$ python3 -q
>>> import numpy as np
>>> from numpy import linalg as LA
>>> np.set_printoptions(precision=2, suppress=True, linewidth=160, floatmode="fixed")
>>> X = np.loadtxt("block4.csv", delimiter=",")
>>> print(X)
[[ 0.00 -5.00 -1.00 -1.00  3.00  0.00 -2.00  1.00]
 [-5.00 -6.00  2.00  1.00 -3.00  0.00  6.00 -3.00]
 [-1.00  2.00  2.00  1.00 -1.00 -2.00 -3.00  0.00]
 [-1.00  1.00  1.00 -4.00  0.00 -2.00  0.00  2.00]
 [ 3.00 -3.00 -1.00  0.00  0.00  3.00  1.00 -1.00]
 [ 0.00  0.00 -2.00 -2.00  3.00  0.00  0.00  4.00]
 [-2.00  6.00 -3.00  0.00  1.00  0.00  4.00 -2.00]
 [ 1.00 -3.00  0.00  2.00 -1.00  4.00 -2.00  4.00]]
>>> print(LA.matrix_power(X, 3))
[[ 120.00 -540.00    0.00  -46.00  123.00  131.00 -193.00  227.00]
 [-540.00 -820.00  253.00  178.00 -414.00   58.00  767.00 -507.00]
 [   0.00  253.00   82.00    3.00  -29.00 -142.00 -182.00   21.00]
 [ -46.00  178.00    3.00 -164.00   77.00 -157.00  -56.00  102.00]
 [ 123.00 -414.00  -29.00   77.00  -10.00  232.00   28.00   17.00]
 [ 131.00   58.00 -142.00 -157.00  232.00   20.00 -185.00  294.00]
 [-193.00  767.00 -182.00  -56.00   28.00 -185.00  392.00 -286.00]
 [ 227.00 -507.00   21.00  102.00   17.00  294.00 -286.00  308.00]]
>>> print(np.round(np.abs(LA.eigvals(X)).max(), 2))
11.64
>>> print(np.trace(X))
0.0
>>> print(round(LA.det(X), 2))
9056.0
>>> print(np.sort(np.abs(LA.eigvals(X))))
[ 0.08  1.00  3.58  4.69  6.92  7.13 11.23 11.64]
>>> ev, vecs = LA.eigh(X)
>>> x = np.array([0, 2, -2, -5, 3, 1, -4, 5])
>>> print((np.sign(vecs[:, -1].round(6)) == np.sign(vecs[0, -1].round(6))).astype(int))
[1 0 0 0 1 1 0 1]
>>> print(round(x @ X @ x / (x @ x), 2), np.round(ev[0], 2), round(float(ev[-1]), 2))
-2.19 -11.64 11.23
>>> print(x @ X @ x)
-184.0
>>> print(np.abs(X).sum(axis=1).max(), round(float(np.abs(ev).max()), 2))
26.0 11.64
>>> Uu, sig, VT = LA.svd(X)
>>> print(np.argmax(sig[:-1] / (sig[1:] + 1e-6)) + 1)
7
>>> B = Uu[:, :7] @ np.diag(sig[:7]) @ VT[:7]
>>> print(np.round(np.abs(X - B).max(), 2))
0.04
>>> print(LA.matrix_rank(X, rtol=0.05))
7
>>> print(LA.matrix_rank(B))
7
>>> x = np.array([1, 5, 5, 4, 4, 2, 4, 5])
>>> rhs = X @ x
>>> coef, lr = np.zeros(8), 1 / LA.norm(X, 2) ** 2
>>> for i in range(20):
...     coef -= lr * X.T @ (X @ coef - rhs)
...     if i % 5 == 0: print(i, round(LA.norm(X @ coef - rhs), 2))
... 
0 23.39
5 10.24
10 6.37
15 5.3
>>> print(round(float(LA.cond(X)), 2))
138.77
>>> J = np.loadtxt("test19.csv", delimiter=",")
>>> print(J)
[[0.07 0.36 0.07 0.14 0.00 0.36]
 [0.25 0.10 0.10 0.15 0.25 0.15]
 [0.13 0.20 0.27 0.13 0.13 0.13]
 [0.24 0.14 0.00 0.29 0.14 0.19]
 [0.09 0.14 0.09 0.23 0.27 0.18]
 [0.25 0.00 0.15 0.10 0.25 0.25]]
>>> B = J / LA.norm(J, axis=1, keepdims=True)
>>> cov = B @ B.T
>>> print(cov[4])
[0.68 0.91 0.82 0.88 1.00 0.84]
>>> print(cov)
[[1.00 0.58 0.73 0.71 0.68 0.53]
 [0.58 1.00 0.82 0.89 0.91 0.94]
 [0.73 0.82 1.00 0.72 0.82 0.77]
 [0.71 0.89 0.72 1.00 0.88 0.79]
 [0.68 0.91 0.82 0.88 1.00 0.84]
 [0.53 0.94 0.77 0.79 0.84 1.00]]
>>> print(J.sum(axis=1))
[1.00 1.00 1.00 1.00 1.00 1.00]
>>> print(LA.matrix_power(J, 2))
[[0.23 0.10 0.11 0.15 0.21 0.21]
 [0.15 0.17 0.10 0.18 0.17 0.23]
 [0.17 0.16 0.13 0.17 0.17 0.20]
 [0.18 0.16 0.07 0.19 0.16 0.23]
 [0.18 0.13 0.10 0.19 0.20 0.20]
 [0.15 0.17 0.12 0.17 0.16 0.24]]
>>> print(LA.matrix_power(J, 100))
[[0.18 0.15 0.10 0.17 0.18 0.22]
 [0.18 0.15 0.10 0.17 0.18 0.22]
 [0.18 0.15 0.10 0.17 0.18 0.22]
 [0.18 0.15 0.10 0.17 0.18 0.22]
 [0.18 0.15 0.10 0.17 0.18 0.22]
 [0.18 0.15 0.10 0.17 0.18 0.22]]
>>> pr = np.eye(6)[1]
>>> for _ in range(7):
...     pr = pr @ J
...     print(pr.round(2))
... 
[0.25 0.10 0.10 0.15 0.25 0.15]
[0.15 0.17 0.10 0.18 0.17 0.23]
[0.18 0.14 0.10 0.17 0.18 0.22]
[0.17 0.15 0.10 0.17 0.18 0.22]
[0.18 0.15 0.10 0.17 0.18 0.22]
[0.18 0.15 0.10 0.17 0.18 0.22]
[0.18 0.15 0.10 0.17 0.18 0.22]
>>> B = np.array([[0, -1, 1],
...     [0, 1, -2],
...     [-2, -1, -1],
...     [2, 1, -1],
...     [-3, 0, -3],
...     [-1, -3, -1]])
>>> print(np.einsum("ij,ij->i", J, J))
[0.29 0.19 0.18 0.22 0.19 0.22]
>>> B @ J
Traceback (most recent call last):
  File "<python-input-40>", line 1, in <module>
    B @ J
    ~~^~~
ValueError: matmul: Input operand 1 has a mismatch in its core dimension 0, with gufunc signature (n?,k),(k,m?)->(n?,m?) (size 6 is different from 3)
>>> print(np.einsum("ik,kj->ji", J, B))
[[-0.21 -0.80 -0.80 -0.05 -0.73 -1.10]
 [-0.71 -0.55 -0.47 -0.38 -0.36 -1.05]
 [-1.21 -1.10 -1.20 -0.95 -1.50 -1.00]]
>>> F = np.load("x.npy")
>>> print(F)
[[-0.99 -0.65  0.45  0.65 -0.98  1.00]
 [ 0.97 -0.56  0.08  0.99 -0.52 -0.99]
 [ 0.86  0.74  0.76 -0.86  0.25 -0.68]
 [ 0.99 -0.62 -0.99  1.00  0.79 -1.00]
 [-0.74 -0.34  0.72 -0.79  0.02  0.99]
 [-0.44  0.39  0.60 -0.81 -0.24  0.83]
 [ 0.99 -0.86 -0.88  0.99  0.95 -1.00]
 [-1.00  0.96 -0.68 -1.00 -0.16  1.00]
 [ 0.98 -0.99 -0.52  0.73  1.00 -0.65]
 [-0.89 -0.94  0.74 -0.54  0.62  1.00]
 [-1.00  0.52 -0.62 -0.80 -0.74  0.99]
 [ 0.85  0.28 -0.09 -0.48  0.85 -0.91]
 [ 0.52 -0.01 -0.85  0.54  0.76 -0.97]
 [-0.35 -0.61 -0.13 -0.55  0.89  0.80]
 [-0.08 -0.37 -0.87 -0.96  1.00 -0.28]
 [-0.85 -0.64  0.60 -0.84  0.58  1.00]
 [ 0.97  0.88 -0.30  0.64 -0.59 -1.00]
 [-0.62  0.97 -0.93  0.23 -0.93 -0.99]
 [-0.56  0.43  0.98 -1.00  0.85  1.00]
 [-0.99 -0.39 -0.86  0.91 -0.94  0.86]
 [ 0.95 -1.00 -0.86  1.00  0.73 -0.95]
 [ 0.96 -0.94 -0.63  1.00 -0.94 -0.99]
 [-0.98  0.99 -0.58 -0.86 -0.99 -0.19]
 [-0.73  0.86  0.80 -0.51 -0.99  0.80]
 [-0.71  0.98 -0.61 -0.68 -0.95 -0.93]
 [ 1.00 -0.07 -0.72  0.95  0.91 -1.00]
 [ 0.94  0.42 -0.99  0.68  0.98 -1.00]
 [ 1.00 -0.64 -0.99  1.00  0.96 -1.00]
 [ 0.21 -0.77 -0.15 -0.97  1.00  0.85]
 [ 0.58  0.97 -0.99 -0.32  0.79 -1.00]
 [-0.83 -0.70  0.93 -0.24 -0.84  1.00]]
>>> rng = np.random.default_rng(68)
>>> B = F + rng.integers(-2, 3, (31, 4)) @ rng.integers(-2, 3, (4, 6))
>>> print(B)
[[ -4.99   3.35  -1.55   4.65  -4.98   1.00]
 [ -3.03   3.44   0.08   4.99  -4.52  -5.99]
 [ -3.14   3.74   0.76   2.14  -0.75  -0.68]
 [  0.99  -0.62  -2.99   1.00   0.79  -3.00]
 [  6.26  -5.34   5.72  -5.79   1.02   2.99]
 [  0.56   0.39  -1.40  -0.81  -2.24   3.83]
 [  2.99   0.14   4.12   1.99  -6.05  -5.00]
 [ -2.00  -2.04  -3.68  -4.00  10.84   1.00]
 [  1.98  -0.99   0.48   0.73  -1.00  -1.65]
 [ -4.89   4.06   0.74   4.46  -6.38  -2.00]
 [ -1.00  -2.48  -2.62  -3.80   8.26  -0.01]
 [  3.85  -2.72  -0.09  -3.48   3.85   1.09]
 [  4.52  -4.01   1.15  -3.46   4.76  -0.97]
 [  6.65  -5.61   2.87  -5.55   1.89   0.80]
 [ -4.08  -2.37  -6.87  -2.96  15.00  -2.28]
 [  4.15  -2.64   4.60  -2.84  -3.42   5.00]
 [  2.97   2.88   4.70   2.64 -10.59  -3.00]
 [  4.38  -1.03   4.07  -1.77  -4.93  -2.99]
 [ -5.56   2.43  -2.02   1.00   4.85  -2.00]
 [ -3.99   3.61  -1.86   4.91  -6.94  -0.14]
 [  1.95  -3.00  -2.86  -1.00   4.73   5.05]
 [  2.96  -1.94   1.37   0.00  -1.94   2.01]
 [  0.02  -2.01  -0.58  -3.86   6.01  -1.19]
 [ -3.73  -1.14  -3.20  -2.51  11.01  -1.20]
 [ -3.71   4.98  -2.61   3.32  -6.95  -2.93]
 [ -3.00   2.93  -3.72   3.95  -0.09   3.00]
 [ -0.06   2.42  -2.99   2.68  -3.02   3.00]
 [  1.00  -1.64  -2.99   0.00   3.96  -5.00]
 [  1.21   0.23   1.85   0.03  -4.00   2.85]
 [ -5.42   4.97  -2.99   3.68   0.79  -4.00]
 [  7.17  -6.70   3.93  -6.24   1.16   4.00]]
>>> print(np.abs(B - F).sum(axis=1))
[18.00 21.00 11.00  4.00 25.00  8.00 20.00 21.00  5.00 24.00 18.00 14.00 18.00 21.00 30.00 21.00 23.00 20.00 19.00 19.00 17.00 10.00 15.00 25.00 21.00 18.00
 15.00 11.00 12.00 19.00 28.00]
>>> Q, R = LA.qr(F)
>>> print(R)
[[ 4.62 -0.94 -1.64  2.70  2.34 -4.12]
 [ 0.00  3.88 -0.46 -1.24 -1.09 -1.39]
 [ 0.00  0.00 -3.68  1.14  0.23 -1.54]
 [ 0.00  0.00  0.00 -3.06  2.36  0.63]
 [ 0.00  0.00  0.00  0.00 -2.85 -0.52]
 [ 0.00  0.00  0.00  0.00  0.00 -1.98]]
>>> print(np.trace(Q @ Q.T))
6.0
>>> print(np.abs(np.diag(R)))
[4.62 3.88 3.68 3.06 2.85 1.98]
>>> print(np.round(Q.T @ Q, 2) + 0)
[[1.00 0.00 0.00 0.00 0.00 0.00]
 [0.00 1.00 0.00 0.00 0.00 0.00]
 [0.00 0.00 1.00 0.00 0.00 0.00]
 [0.00 0.00 0.00 1.00 0.00 0.00]
 [0.00 0.00 0.00 0.00 1.00 0.00]
 [0.00 0.00 0.00 0.00 0.00 1.00]]
>>> print(np.allclose(R.T @ R, F.T @ F))
True
>>> idx = F[:, 2] > np.median(F[:, 2])
>>> r0 = F[idx].mean(axis=0) - F[~idx].mean(axis=0)
>>> print(r0)
[-0.26 -0.23  1.18 -0.54 -0.01  0.86]
>>> F @ F
Traceback (most recent call last):
  File "<python-input-57>", line 1, in <module>
    F @ F
    ~~^~~
ValueError: matmul: Input operand 1 has a mismatch in its core dimension 0, with gufunc signature (n?,k),(k,m?)->(n?,m?) (size 31 is different from 6)
>>> cov = F.T @ F
>>> print(LA.svd(F, compute_uv=False) ** 2)
[63.07 23.72 18.04 10.14  3.00  1.58]
>>> print((F @ F.T).shape)
(31, 31)
>>> print(np.round(np.trace(cov), 2), round((F ** 2).sum(), 2))
119.55 119.55
>>> print(np.diag(cov))
[21.35 15.96 16.43 19.54 20.40 25.87]
>>> print(LA.matrix_rank(cov))
6
>>> ang = np.radians(90)
>>> R = np.eye(6)
>>> R[5, 5] = R[0, 0] = np.cos(ang)
>>> R[5, 0], R[0, 5] = -np.sin(ang), np.sin(ang)
>>> print(R.round(2) + 0)
[[ 0.00  0.00  0.00  0.00  0.00  1.00]
 [ 0.00  1.00  0.00  0.00  0.00  0.00]
 [ 0.00  0.00  1.00  0.00  0.00  0.00]
 [ 0.00  0.00  0.00  1.00  0.00  0.00]
 [ 0.00  0.00  0.00  0.00  1.00  0.00]
 [-1.00  0.00  0.00  0.00  0.00  0.00]]
>>> B = F @ R.T
>>> print(np.abs(B - F).max(axis=0))
[2.00 0.00 0.00 0.00 0.00 1.64]
>>> print(round(LA.det(R), 2), np.trace(R))
1.0 4.0
>>> mat = np.array([[0.9, 1.7, -0.6, -0.5, -38.0, -1.6, 1.4, -0.1],
...     [0.7, 0.8, -0.3, -0.7, 12.0, 1.0, -0.1, 0.1]])
>>> # column 4 is much longer than the rest
>>> Uu, sig, VT = LA.svd(mat)
>>> print(np.argmax(sig[:-1] / (sig[1:] + 1e-6)) + 1)
1
>>> B = Uu[:, :1] @ np.diag(sig[:1]) @ VT[:1]
>>> print(LA.matrix_rank(B))
1
>>> print(round(float(LA.norm(mat - B, 2)), 2), round(float(sig[1]), 2))
1.93 1.93
>>> print(np.round(np.abs(mat - B).max(), 2))
1.21
>>> print(B)
[[  0.62   1.32  -0.46  -0.25 -38.02  -1.74   1.30  -0.12]
 [ -0.19  -0.41   0.14   0.08  11.94   0.55  -0.41   0.04]]
>>> print(round(LA.norm(mat - B) / LA.norm(mat), 2))
0.05
>>> r0 = np.array([1, 3])
>>> print(np.convolve(mat[0], r0))
[   0.90    4.40    4.50   -2.30  -39.50 -115.60   -3.40    4.10   -0.30]
>>> print(np.polyval(r0, mat[0]))
[  3.90   4.70   2.40   2.50 -35.00   1.40   4.40   2.90]
>>> print(np.cross(mat[0, :3], mat[1, :3]))
[-0.03 -0.15 -0.47]
>>> B = np.array([[1, 1, 1, 2],
...     [8, 2, 3, 4],
...     [4, 5, 1, 1],
...     [4, 1, 3, 2],
...     [4, 2, 7, 3],
...     [2, 5, 9, 4],
...     [4, 1, 0, 6],
...     [1, 5, 6, 8]])
>>> W2 = np.array([[5, -2, 9, -5, -5, 8, -7],
...     [8, 2, -9, 8, 1, -7, -5],
...     [9, -5, 6, -2, -9, -3, 1],
...     [0, 0, 5, -5, 8, -9, 5]])
>>> arr = B @ W2
>>> print(arr)
[[  22   -5   16   -9    3  -20   -1]
 [  83  -27   92  -50  -33    5  -43]
 [  69   -3    2   13  -16  -15  -47]
 [  55  -21   55  -28  -30   -2  -20]
 [  99  -39   75  -33  -57  -30  -16]
 [ 131  -39   47   -8  -54  -82  -10]
 [  28   -6   57  -42   29  -29   -3]
 [  99  -22   40  -17   10 -117   14]]
>>> print(np.argsort(-LA.norm(arr, axis=0).round(6), kind="stable")[:3])
[0 2 5]
>>> print(round(float(LA.norm(arr, 2) / LA.norm(arr)), 2))
0.89
>>> print(LA.matrix_rank(arr, rtol=0.1))
4
>>> print([round(float(x), 2) for x in LA.svd(arr, compute_uv=False)[:3]])
[315.95, 124.75, 89.01]
>>> A = np.load("sample11.npy")
>>> print(A)
[[-2  2  1 -2  2]
 [-2 -1 -1  2  2]
 [-1  0 -2  2  1]
 [ 0 -2  1 -2 -1]
 [-2 -1 -2  0 -1]]
>>> r0 = np.array([0, 1, 0])
>>> print(np.cross(A[3, :3], A[0, :3]))
[-4 -2 -4]
>>> print(np.array([np.convolve(row, r0, "same") for row in A]))
[[-2  2  1 -2  2]
 [-2 -1 -1  2  2]
 [-1  0 -2  2  1]
 [ 0 -2  1 -2 -1]
 [-2 -1 -2  0 -1]]
>>> feats = np.arange(36).reshape(6, 6) + -2
>>> print(feats)
[[-2 -1  0  1  2  3]
 [ 4  5  6  7  8  9]
 [10 11 12 13 14 15]
 [16 17 18 19 20 21]
 [22 23 24 25 26 27]
 [28 29 30 31 32 33]]
>>> print(np.round(np.abs(LA.eigvals(feats)).max(), 2))
99.34
>>> print((feats + feats.T) / 2)
[[-2.00  1.50  5.00  8.50 12.00 15.50]
 [ 1.50  5.00  8.50 12.00 15.50 19.00]
 [ 5.00  8.50 12.00 15.50 19.00 22.50]
 [ 8.50 12.00 15.50 19.00 22.50 26.00]
 [12.00 15.50 19.00 22.50 26.00 29.50]
 [15.50 19.00 22.50 26.00 29.50 33.00]]
